$ python3 -q
>>> import numpy as np
>>> import numpy.linalg as la
>>> np.set_printoptions(precision=3, suppress=True, linewidth=200, sign=" ")
>>> def tidy(a):
...     return np.round(a, 3) + 0
... 
>>> data = np.load("m.npy")
>>> data
array([[ 7,  0,  2,  0,  2,  0,  0,  0,  0,  0,  0,  0,  0],
       [ 0,  4,  0,  0,  0,  0,  0,  1,  2,  0,  4,  0,  0],
       [ 4,  0,  1,  0,  9,  5,  0,  0,  0,  0,  0,  0,  0],
       [ 0,  0,  0,  4,  0,  0,  3,  0,  0,  8,  0,  0,  4],
       [ 9,  0,  4,  0,  0,  1,  0,  0,  0,  0,  0,  0,  0],
       [ 1,  0,  8,  0,  4,  3,  0,  0,  0,  0,  0,  0,  0],
       [ 0,  0,  0,  4,  0,  0,  1,  0,  0,  6,  0,  4,  3],
       [ 0,  4,  0,  0,  0,  0,  0,  8,  7,  0,  7,  0,  0],
       [ 0,  5,  0,  0,  0,  0,  0,  1,  8,  0,  7,  0,  0],
       [ 0,  0,  0,  5,  0,  0,  1,  0,  0,  3,  0,  1,  7],
       [ 0,  3,  0,  0,  0,  0,  0,  5,  5,  0,  4,  0,  0],
       [ 0,  0,  0,  4,  0,  0,  3,  0,  0,  7,  0,  1,  4],
       [ 0,  0,  0,  7,  0,  0,  0,  0,  0,  2,  0,  8,  6]])
>>> # 3 groups of indices that never mix
>>> print(tidy(la.norm(data, 2)))
20.501
>>> tidy(la.norm(data[2] - data[8]))
np.float64(16.186)
>>> tidy(la.norm(data, 1)), tidy(la.norm(data, np.inf))
(np.float64(26.0), np.float64(26.0))
>>> np.flatnonzero(la.matrix_power((data != 0) + (data.T != 0) + np.eye(13), 13)[3])
array([  3,   6,   9,  11,  12])
>>> tidy(np.sort(la.eigvals(data).real))
array([-6.322, -2.203, -1.768, -1.507, -1.507, -0.852,  0.291,  3.123,  3.123,  5.546, 13.979, 18.607, 19.491])
>>> q, vecs = la.qr(data[:, :2])[0], la.qr(data[:, 2:])[0]
>>> sigma = la.svd(q.T @ vecs, compute_uv=False)
>>> tidy(sigma)
array([ 0.992,  0.614])
>>> mat = np.diag(np.array([1, -1, 0, -1, -1])) + 5 * np.eye(5, k=1) + 5 * np.eye(5, k=-1)
>>> mat
array([[ 1.,  5.,  0.,  0.,  0.],
       [ 5., -1.,  5.,  0.,  0.],
       [ 0.,  5.,  0.,  5.,  0.],
       [ 0.,  0.,  5., -1.,  5.],
       [ 0.,  0.,  0.,  5., -1.]])
>>> # symmetric
>>> print(la.cond(mat) > 100)
True
>>> np.argsort(-la.norm(mat, axis=0).round(6), kind="stable")[:3]
array([ 1,  3,  2])
>>> B = np.array([[3, 3, 2], [0, 2, 1], [0, 1, 2], [1, 0, 1], [3, 1, 1]])
>>> np.einsum("ij->j", mat)
array([  6.,   9.,  10.,   9.,   4.])
>>> print(np.einsum("ik,kj->ji", mat, B))
[[ 3. 15.  5. 14.  2.]
 [13. 18. 10. 10. -1.]
 [ 7. 19. 10. 14.  4.]]
>>> B.T @ mat.T
array([[ 3., 15.,  5., 14.,  2.],
       [13., 18., 10., 10., -1.],
       [ 7., 19., 10., 14.,  4.]])
>>> mat @ B
array([[ 3., 13.,  7.],
       [15., 18., 19.],
       [ 5., 10., 10.],
       [14., 10., 14.],
       [ 2., -1.,  4.]])
>>> la.matrix_rank(mat @ B)
np.int64(3)
>>> ev, vecs = la.eigh(mat)
>>> np.abs(vecs[:, -1]).round(6).argmax()
np.int64(2)
>>> tidy(vecs.T @ vecs)
array([[ 1.,  0.,  0.,  0.,  0.],
       [ 0.,  1.,  0.,  0.,  0.],
       [ 0.,  0.,  1.,  0.,  0.],
       [ 0.,  0.,  0.,  1.,  0.],
       [ 0.,  0.,  0.,  0.,  1.]])
>>> np.unique(ev.round(6) + 0, return_counts=True)[1]
array([ 1,  1,  1,  1,  1])
>>> tidy(ev.sum()), np.trace(mat)
(np.float64(-2.0), np.float64(-2.0))
>>> tidy(la.eigvalsh(mat @ mat))
array([  0.001,  21.017,  30.972,  67.36 ,  84.65 ])
>>> print(tidy(np.abs(vecs[:, -1])))
[ 0.355  0.512  0.588  0.453  0.246]
>>> tidy(vecs.T @ mat @ vecs)
array([[-9.201,  0.   ,  0.   ,  0.   ,  0.   ],
       [ 0.   , -5.565,  0.   ,  0.   ,  0.   ],
       [ 0.   ,  0.   , -0.026,  0.   ,  0.   ],
       [ 0.   ,  0.   ,  0.   ,  4.584,  0.   ],
       [ 0.   ,  0.   ,  0.   ,  0.   ,  8.207]])
>>> (ev > 1e-8).sum(), (ev < -1e-8).sum()
(np.int64(2), np.int64(3))
>>> E = np.load("x.npy")
>>> E
array([[ 2, -2, -1,  0, -2],
       [ 0,  0,  0,  2,  0],
       [ 0,  0, -2,  0,  2],
       [ 0,  0,  0, -1, -1],
       [ 0,  0,  0,  0, -2]])
>>> rank = la.matrix_rank(E)
>>> rank
np.int64(4)
>>> null = la.svd(E)[2][rank:].T
>>> [int(la.matrix_rank(E[:i])) for i in range(1, len(E) + 1)]
[1, 2, 3, 4, 4]
>>> tidy(null @ null.T)
array([[ 0.5,  0.5,  0. ,  0. ,  0. ],
       [ 0.5,  0.5,  0. ,  0. ,  0. ],
       [ 0. ,  0. ,  0. ,  0. ,  0. ],
       [ 0. ,  0. ,  0. ,  0. ,  0. ],
       [ 0. ,  0. ,  0. ,  0. ,  0. ]])
>>> la.matrix_rank(E.T @ E), la.matrix_rank(E @ E.T)
(np.int64(4), np.int64(4))
>>> F = np.loadtxt("mat.csv", delimiter=",")
>>> tidy(F)
array([[ 0.001,  0.006, -0.001, -0.004,  0.013,  0.001,  0.013, -0.009,  0.021,  0.013, -0.011, -0.001],
       [ 0.006,  0.03 , -0.006, -0.018,  0.067,  0.006,  0.067, -0.043,  0.104,  0.067, -0.055, -0.006],
       [-0.001, -0.006,  0.001,  0.004, -0.013, -0.001, -0.013,  0.009, -0.021, -0.013,  0.011,  0.001],
       [-0.004, -0.018,  0.004,  0.011, -0.04 , -0.004, -0.04 ,  0.026, -0.062, -0.04 ,  0.033,  0.004],
       [ 0.013,  0.067, -0.013, -0.04 ,  0.148,  0.013,  0.148, -0.094,  0.228,  0.148, -0.121, -0.013],
       [ 0.001,  0.006, -0.001, -0.004,  0.013,  0.001,  0.013, -0.009,  0.021,  0.013, -0.011, -0.001],
       [ 0.013,  0.067, -0.013, -0.04 ,  0.148,  0.013,  0.148, -0.094,  0.228,  0.148, -0.121, -0.013],
       [-0.009, -0.043,  0.009,  0.026, -0.094, -0.009, -0.094,  0.06 , -0.145, -0.094,  0.077,  0.009],
       [ 0.021,  0.104, -0.021, -0.062,  0.228,  0.021,  0.228, -0.145,  0.352,  0.228, -0.187, -0.021],
       [ 0.013,  0.067, -0.013, -0.04 ,  0.148,  0.013,  0.148, -0.094,  0.228,  0.148, -0.121, -0.013],
       [-0.011, -0.055,  0.011,  0.033, -0.121, -0.011, -0.121,  0.077, -0.187, -0.121,  0.099,  0.011],
       [-0.001, -0.006,  0.001,  0.004, -0.013, -0.001, -0.013,  0.009, -0.021, -0.013,  0.011,  0.001]])
>>> # columns 0 and 5 are equal
>>> ev, vecs = la.eigvalsh(F)
Traceback (most recent call last):
  File "<python-input-46>", line 1, in <module>
    ev, vecs = la.eigvalsh(F)
    ^^^^^^^^
ValueError: too many values to unpack (expected 2)
>>> ev, vecs = la.eigh(F)
>>> print(tidy(vecs.T @ vecs))
[[ 1.  0.  0.  0.  0.  0.  0.  0.  0.  0.  0.  0.]
 [ 0.  1.  0.  0.  0.  0.  0.  0.  0.  0.  0.  0.]
 [ 0.  0.  1.  0.  0.  0.  0.  0.  0.  0.  0.  0.]
 [ 0.  0.  0.  1.  0.  0.  0.  0.  0.  0.  0.  0.]
 [ 0.  0.  0.  0.  1.  0.  0.  0.  0.  0.  0.  0.]
 [ 0.  0.  0.  0.  0.  1.  0.  0.  0.  0.  0.  0.]
 [ 0.  0.  0.  0.  0.  0.  1.  0.  0.  0.  0.  0.]
 [ 0.  0.  0.  0.  0.  0.  0.  1.  0.  0.  0.  0.]
 [ 0.  0.  0.  0.  0.  0.  0.  0.  1.  0.  0.  0.]
 [ 0.  0.  0.  0.  0.  0.  0.  0.  0.  1.  0.  0.]
 [ 0.  0.  0.  0.  0.  0.  0.  0.  0.  0.  1.  0.]
 [ 0.  0.  0.  0.  0.  0.  0.  0.  0.  0.  0.  1.]]
>>> tidy(ev)
array([ 0.,  0.,  0.,  0.,  0.,  0.,  0.,  0.,  0.,  0.,  0.,  1.])
>>> tidy(vecs.T @ F @ vecs)
array([[ 0.,  0.,  0.,  0.,  0.,  0.,  0.,  0.,  0.,  0.,  0.,  0.],
       [ 0.,  0.,  0.,  0.,  0.,  0.,  0.,  0.,  0.,  0.,  0.,  0.],
       [ 0.,  0.,  0.,  0.,  0.,  0.,  0.,  0.,  0.,  0.,  0.,  0.],
       [ 0.,  0.,  0.,  0.,  0.,  0.,  0.,  0.,  0.,  0.,  0.,  0.],
       [ 0.,  0.,  0.,  0.,  0.,  0.,  0.,  0.,  0.,  0.,  0.,  0.],
       [ 0.,  0.,  0.,  0.,  0.,  0.,  0.,  0.,  0.,  0.,  0.,  0.],
       [ 0.,  0.,  0.,  0.,  0.,  0.,  0.,  0.,  0.,  0.,  0.,  0.],
       [ 0.,  0.,  0.,  0.,  0.,  0.,  0.,  0.,  0.,  0.,  0.,  0.],
       [ 0.,  0.,  0.,  0.,  0.,  0.,  0.,  0.,  0.,  0.,  0.,  0.],
       [ 0.,  0.,  0.,  0.,  0.,  0.,  0.,  0.,  0.,  0.,  0.,  0.],
       [ 0.,  0.,  0.,  0.,  0.,  0.,  0.,  0.,  0.,  0.,  0.,  0.],
       [ 0.,  0.,  0.,  0.,  0.,  0.,  0.,  0.,  0.,  0.,  0.,  1.]])
>>> tidy(la.eigvalsh(F + -2 * np.eye(12)))
array([-2., -2., -2., -2., -2., -2., -2., -2., -2., -2., -2., -1.])
>>> tidy(la.eigvalsh(F @ F))
array([ 0.,  0.,  0.,  0.,  0.,  0.,  0.,  0.,  0.,  0.,  0.,  1.])
>>> print((ev > 1e-8).sum(), (ev < -1e-8).sum())
1 0
>>> Uu, sigma, VT = la.svd(F)
>>> vecs = VT[:(sigma > 1e-8).sum()]
>>> rng = np.random.default_rng(8079)
>>> vec = F[6] + -2 * F[9] + rng.integers(2) * np.eye(12)[9]
>>> tidy(vec)
array([-0.013, -0.067,  0.013,  0.04 , -0.148, -0.013, -0.148,  0.094, -0.228, -0.148,  0.121,  0.013])
>>> print(tidy(la.norm(vec - vecs.T @ vecs @ vec)))
0.0
>>> tidy(np.diag(vecs.T @ vecs))
array([ 0.001,  0.03 ,  0.001,  0.011,  0.148,  0.001,  0.148,  0.06 ,  0.352,  0.148,  0.099,  0.001])
>>> print(tidy(vecs.T @ vecs))
[[ 0.001  0.006 -0.001 -0.004  0.013  0.001  0.013 -0.009  0.021  0.013 -0.011 -0.001]
 [ 0.006  0.03  -0.006 -0.018  0.067  0.006  0.067 -0.043  0.104  0.067 -0.055 -0.006]
 [-0.001 -0.006  0.001  0.004 -0.013 -0.001 -0.013  0.009 -0.021 -0.013  0.011  0.001]
 [-0.004 -0.018  0.004  0.011 -0.04  -0.004 -0.04   0.026 -0.062 -0.04   0.033  0.004]
 [ 0.013  0.067 -0.013 -0.04   0.148  0.013  0.148 -0.094  0.228  0.148 -0.121 -0.013]
 [ 0.001  0.006 -0.001 -0.004  0.013  0.001  0.013 -0.009  0.021  0.013 -0.011 -0.001]
 [ 0.013  0.067 -0.013 -0.04   0.148  0.013  0.148 -0.094  0.228  0.148 -0.121 -0.013]
 [-0.009 -0.043  0.009  0.026 -0.094 -0.009 -0.094  0.06  -0.145 -0.094  0.077  0.009]
 [ 0.021  0.104 -0.021 -0.062  0.228  0.021  0.228 -0.145  0.352  0.228 -0.187 -0.021]
 [ 0.013  0.067 -0.013 -0.04   0.148  0.013  0.148 -0.094  0.228  0.148 -0.121 -0.013]
 [-0.011 -0.055  0.011  0.033 -0.121 -0.011 -0.121  0.077 -0.187 -0.121  0.099  0.011]
 [-0.001 -0.006  0.001  0.004 -0.013 -0.001 -0.013  0.009 -0.021 -0.013  0.011  0.001]]
>>> f, r1 = F[7], F[8]
>>> tidy(f @ f)
np.float64(0.06)
>>> pr = (f @ r1) / (f @ f) * f
>>> tidy(la.norm(f + r1) ** 2 + la.norm(f - r1) ** 2)
np.float64(0.824)
>>> tidy(np.outer(f, r1))
array([[ 0.   , -0.001,  0.   ,  0.001, -0.002,  0.   , -0.002,  0.001, -0.003, -0.002,  0.002,  0.   ],
       [-0.001, -0.004,  0.001,  0.003, -0.01 , -0.001, -0.01 ,  0.006, -0.015, -0.01 ,  0.008,  0.001],
       [ 0.   ,  0.001,  0.   , -0.001,  0.002,  0.   ,  0.002, -0.001,  0.003,  0.002, -0.002,  0.   ],
       [ 0.001,  0.003, -0.001, -0.002,  0.006,  0.001,  0.006, -0.004,  0.009,  0.006, -0.005, -0.001],
       [-0.002, -0.01 ,  0.002,  0.006, -0.021, -0.002, -0.021,  0.014, -0.033, -0.021,  0.018,  0.002],
       [ 0.   , -0.001,  0.   ,  0.001, -0.002,  0.   , -0.002,  0.001, -0.003, -0.002,  0.002,  0.   ],
       [-0.002, -0.01 ,  0.002,  0.006, -0.021, -0.002, -0.021,  0.014, -0.033, -0.021,  0.018,  0.002],
       [ 0.001,  0.006, -0.001, -0.004,  0.014,  0.001,  0.014, -0.009,  0.021,  0.014, -0.011, -0.001],
       [-0.003, -0.015,  0.003,  0.009, -0.033, -0.003, -0.033,  0.021, -0.051, -0.033,  0.027,  0.003],
       [-0.002, -0.01 ,  0.002,  0.006, -0.021, -0.002, -0.021,  0.014, -0.033, -0.021,  0.018,  0.002],
       [ 0.002,  0.008, -0.002, -0.005,  0.018,  0.002,  0.018, -0.011,  0.027,  0.018, -0.014, -0.002],
       [ 0.   ,  0.001,  0.   , -0.001,  0.002,  0.   ,  0.002, -0.001,  0.003,  0.002, -0.002,  0.   ]])
>>> tidy(pr)
array([ 0.021,  0.104, -0.021, -0.062,  0.228,  0.021,  0.228, -0.145,  0.352,  0.228, -0.187, -0.021])
>>> arr = np.load("arr.npy")
>>> print(arr)
[[-0.8    0.2    0.5    1.    -0.4   -0.4    1.2    1.9  ]
 [-0.6    0.6   -2.5   -1.3   -1.1   -1.5    0.2   -1.5  ]
 [-0.482  0.506 -2.571 -1.345 -0.907 -1.378  0.249 -1.413]
 [ 1.6    0.1   -0.2    0.6   -0.1   -0.1    0.7    1.3  ]
 [ 1.2    0.4    0.8   -0.4    1.6    1.1    0.8   -0.2  ]
 [ 0.2    1.3   -1.8   -0.3    0.1   -1.1   -0.3    2.   ]
 [-0.7    1.4    2.9   -0.7    0.1    0.4   -0.9    1.2  ]
 [ 2.4    1.1   -0.2   -0.1    1.2   -0.5    1.1   -2.2  ]]
>>> f = np.array([1, 0, 0, 2, 0, 1, 0, 0])
>>> B = arr + np.outer(f, np.eye(8)[7])
>>> tidy(la.det(B) / la.det(arr)), tidy(1 + la.solve(arr, f)[7])
(np.float64(1.506), np.float64(1.506))
